$ python3 -q
>>> import numpy as np
>>> import numpy.linalg as la
>>> np.set_printoptions(precision=2, suppress=True, linewidth=200, floatmode="fixed")
>>> def rnd(a):
...     return np.round(a, 2) + 0
... 
>>> J = np.load("mat.npy")
>>> print(J)
[[0.23 0.69 0.08]
 [0.23 0.62 0.15]
 [0.31 0.38 0.31]]
>>> # rows sum to 1
>>> x = np.array([3, -2, 2])
>>> rhs = J @ x
>>> b, lr = np.zeros(3), 1 / la.norm(J, 2) ** 2
>>> for i in range(15):
...     b -= lr * J.T @ (J @ b - rhs)
...     if i % 5 == 0: print(i, round(la.norm(J @ b - rhs), 2))
... 
0 0.93
5 0.71
10 0.54
>>> print(rnd(la.cond(J)))
58.42
>>> x = np.array([3, 1, 2])
>>> h1 = np.maximum(J @ x, 0)
>>> print(rnd(np.tanh(J @ x)))
[0.91 0.92 0.96]
>>> print(rnd(J.T @ h1))
[1.32 2.79 0.96]
>>> print(rnd(np.maximum(J @ x, 0) - np.maximum(-J @ x, 0)))
[1.54 1.61 1.93]
>>> proj = np.triu(np.array([[2, 2, 0], [3, 3, 2], [1, 1, 3]]), 1) + np.eye(3)
>>> A2 = proj @ J @ la.inv(proj)
>>> print(rnd(proj @ J - J @ proj))
[[ 0.46  0.78 -1.08]
 [ 0.62  0.30 -0.62]
 [ 0.00 -0.62 -0.76]]
>>> print(rnd(la.det(A2)))
0.01
>>> print(rnd(np.trace(A2)), np.trace(J))
1.16 1.16
>>> print(rnd(A2))
[[ 0.69  0.55 -0.72]
 [ 0.85 -0.32  1.41]
 [ 0.31 -0.24  0.79]]
>>> print(rnd(np.poly(A2)))
[ 1.00 -1.16  0.17 -0.01]
>>> print(la.matrix_rank(A2))
3
>>> data = np.load("block18.npy")
>>> print(data)
[[ 1  0 -2 -2 -2 -2 -1  0]
 [-1 -2 -1 -3  3  0  2  0]
 [-3 -2  2  0 -2  3  2 -3]
 [ 0 -1 -3 -1 -1  3  0  3]
 [ 3  2  3 -1  3  0  0  3]
 [ 2  0 -1  2  3 -1 -2 -2]
 [-2 -1  2  0  3  2  0 -1]
 [ 0 -1 -3 -1 -1 -2  3  1]]
>>> print(rnd(la.norm(data[4], 1)), rnd(la.norm(data[4], np.inf)))
15.0 3.0
>>> print(rnd(la.norm(data, axis=1)))
[4.24 5.29 6.56 5.48 6.40 5.20 4.80 5.10]
>>> print(rnd(la.norm(data[4] - data[1])))
8.06
>>> left, sigma, Vt = la.svd(data)
>>> print(np.argmax(sigma[:-1] / (sigma[1:] + 1e-6)) + 1)
7
>>> A2 = left[:, :7] @ np.diag(sigma[:7]) @ Vt[:7]
>>> print(rnd(la.norm(data - A2, 2)), rnd(sigma[7]))
0.11 0.11
>>> rng = np.random.default_rng(15350)
>>> z = rng.permutation(8)
>>> print(z)
[2 4 7 0 3 1 6 5]
>>> A2 = data[z][:, z]
>>> print(np.trace(A2))
3
>>> print(rnd(np.sort(np.abs(la.eigvals(A2)))))
[0.28 2.73 3.95 3.95 4.39 4.39 4.70 4.70]
>>> print(np.diag(A2))
[ 2  3  1  1 -1 -2  0 -1]
